In [1]: import numpy as np

In [2]: import numpy.linalg as la

In [3]: np.set_printoptions(precision=2, suppress=True, linewidth=160, legacy="1.25")

In [4]: rd = lambda a: np.round(a, 2) + 0

In [5]: data = np.load("w.npy")

In [6]: data
Out[6]: 
array([[-0.96, -1.01,  0.  ,  1.96,  0.09],
       [-1.  , -1.01, -0.1 ,  2.  ,  0.09],
       [-0.87, -0.97,  0.04,  2.27,  0.13],
       [-0.91, -0.88, -0.03,  1.85,  0.06],
       [-0.88, -1.06, -0.06,  2.22, -0.05],
       [-1.09, -1.06, -0.08,  2.16,  0.1 ],
       [-1.08, -1.03, -0.11,  2.04, -0.02],
       [-0.94, -1.03,  0.04,  1.94,  0.12],
       [-1.07, -0.93, -0.12,  1.96, -0.2 ],
       [-1.02,  0.15, -2.05,  1.06,  1.84],
       [-0.93, -0.02, -1.97,  0.97,  1.91],
       [-1.03,  0.08, -2.14,  1.13,  2.04],
       [-1.06,  0.18, -1.92,  0.94,  2.07],
       [-1.11,  0.05, -2.21,  0.89,  2.08],
       [-0.99,  0.06, -2.08,  1.28,  1.93],
       [-0.88, -0.07, -2.11,  0.97,  2.03],
       [-1.  , -0.02, -2.01,  1.03,  2.03],
       [-1.02,  0.08, -1.98,  1.08,  2.  ]])

In [7]: def softmax(z):
   ...:     e = np.exp(z - z.max(axis=-1, keepdims=True))
   ...:     return e / e.sum(axis=-1, keepdims=True)
   ...: 

In [8]: rd(softmax(data).sum(axis=1))
Out[8]: array([1., 1., 1., 1., 1., 1., 1., 1., 1., 1., 1., 1., 1., 1., 1., 1., 1., 1.])

In [9]: rd(softmax(data[6]))
Out[9]: array([0.03, 0.03, 0.09, 0.75, 0.1 ])

In [10]: att = data @ data.T / np.sqrt(5)

In [11]: rd(softmax(att)[6] @ data)
Out[11]: array([-0.98, -0.78, -0.47,  1.85,  0.45])

In [12]: softmax(att).round(6).argmax(axis=1)
Out[12]: array([ 5,  5,  5,  5,  5,  5,  5,  5,  5, 13, 13, 13, 13, 13, 11, 13, 13, 13])

In [13]: mat = np.loadtxt("sample2.csv", delimiter=",")

In [14]: mat
Out[14]: 
array([[5., 4., 3., 3., 3., 7., 7.],
       [7., 5., 4., 3., 3., 3., 7.],
       [7., 7., 5., 4., 3., 3., 3.],
       [3., 7., 7., 5., 4., 3., 3.],
       [3., 3., 7., 7., 5., 4., 3.],
       [3., 3., 3., 7., 7., 5., 4.],
       [4., 3., 3., 3., 7., 7., 5.]])

In [15]: mat @ np.ones(7)
Out[15]: array([32., 32., 32., 32., 32., 32., 32.])

In [16]: rd(np.sort(np.abs(np.fft.fft(mat[0])))), rd(np.sort(la.svd(mat, compute_uv=False)))
Out[16]: 
(array([ 1.83,  1.83,  2.97,  2.97,  7.54,  7.54, 32.  ]),
 array([ 1.83,  1.83,  2.97,  2.97,  7.54,  7.54, 32.  ]))

In [17]: np.allclose(mat @ mat.T, mat.T @ mat)
Out[17]: True

In [18]: np.trace(mat)
Out[18]: 35.0

In [19]: rd(la.matrix_power(mat, 3))
Out[19]: 
array([[4559., 4579., 4689., 4780., 4795., 4731., 4635.],
       [4635., 4559., 4579., 4689., 4780., 4795., 4731.],
       [4731., 4635., 4559., 4579., 4689., 4780., 4795.],
       [4795., 4731., 4635., 4559., 4579., 4689., 4780.],
       [4780., 4795., 4731., 4635., 4559., 4579., 4689.],
       [4689., 4780., 4795., 4731., 4635., 4559., 4579.],
       [4579., 4689., 4780., 4795., 4731., 4635., 4559.]])

In [20]: (mat + mat.T) / 2
Out[20]: 
array([[5. , 5.5, 5. , 3. , 3. , 5. , 5.5],
       [5.5, 5. , 5.5, 5. , 3. , 3. , 5. ],
       [5. , 5.5, 5. , 5.5, 5. , 3. , 3. ],
       [3. , 5. , 5.5, 5. , 5.5, 5. , 3. ],
       [3. , 3. , 5. , 5.5, 5. , 5.5, 5. ],
       [5. , 3. , 3. , 5. , 5.5, 5. , 5.5],
       [5.5, 5. , 3. , 3. , 5. , 5.5, 5. ]])

In [21]: rd(np.abs(la.eigvals(mat)).max())
Out[21]: 32.0

In [22]: np.allclose(mat, mat.T)
Out[22]: False

In [23]: (mat - mat.T) / 2
Out[23]: 
array([[ 0. , -1.5, -2. ,  0. ,  0. ,  2. ,  1.5],
       [ 1.5,  0. , -1.5, -2. ,  0. ,  0. ,  2. ],
       [ 2. ,  1.5,  0. , -1.5, -2. ,  0. ,  0. ],
       [ 0. ,  2. ,  1.5,  0. , -1.5, -2. ,  0. ],
       [ 0. ,  0. ,  2. ,  1.5,  0. , -1.5, -2. ],
       [-2. ,  0. ,  0. ,  2. ,  1.5,  0. , -1.5],
       [-1.5, -2. ,  0. ,  0. ,  2. ,  1.5,  0. ]])

In [24]: rd(mat.mean(axis=0))
Out[24]: array([4.57, 4.57, 4.57, 4.57, 4.57, 4.57, 4.57])

In [25]: mat.sum(axis=0)
Out[25]: array([32., 32., 32., 32., 32., 32., 32.])

In [26]: out = np.array([[0, 4, 2],
    ...:     [5, -5, 1],
    ...:     [0, -3, -4],
    ...:     [5, 5, 3],
    ...:     [-4, 4, -3],
    ...:     [-3, 3, -3],
    ...:     [5, -5, 3]])

In [27]: mat @ out
Out[27]: 
array([[ 37.,   4.,   2.],
       [ 54.,  -8.,  15.],
       [ 49.,   4.,   4.],
       [ 50.,  -9., -12.],
       [ 33.,  28., -16.],
       [ 27.,  46.,  -6.],
       [  6.,  31., -19.]])

In [28]: out.T @ mat.T
Out[28]: 
array([[ 37.,  54.,  49.,  50.,  33.,  27.,   6.],
       [  4.,  -8.,   4.,  -9.,  28.,  46.,  31.],
       [  2.,  15.,   4., -12., -16.,  -6., -19.]])

In [29]: np.vstack([mat, out.T]).shape
Out[29]: (10, 7)

In [30]: np.einsum("ik,kj->ji", mat, out)
Out[30]: 
array([[ 37.,  54.,  49.,  50.,  33.,  27.,   6.],
       [  4.,  -8.,   4.,  -9.,  28.,  46.,  31.],
       [  2.,  15.,   4., -12., -16.,  -6., -19.]])

In [31]: la.matrix_rank(mat @ out)
Out[31]: 3
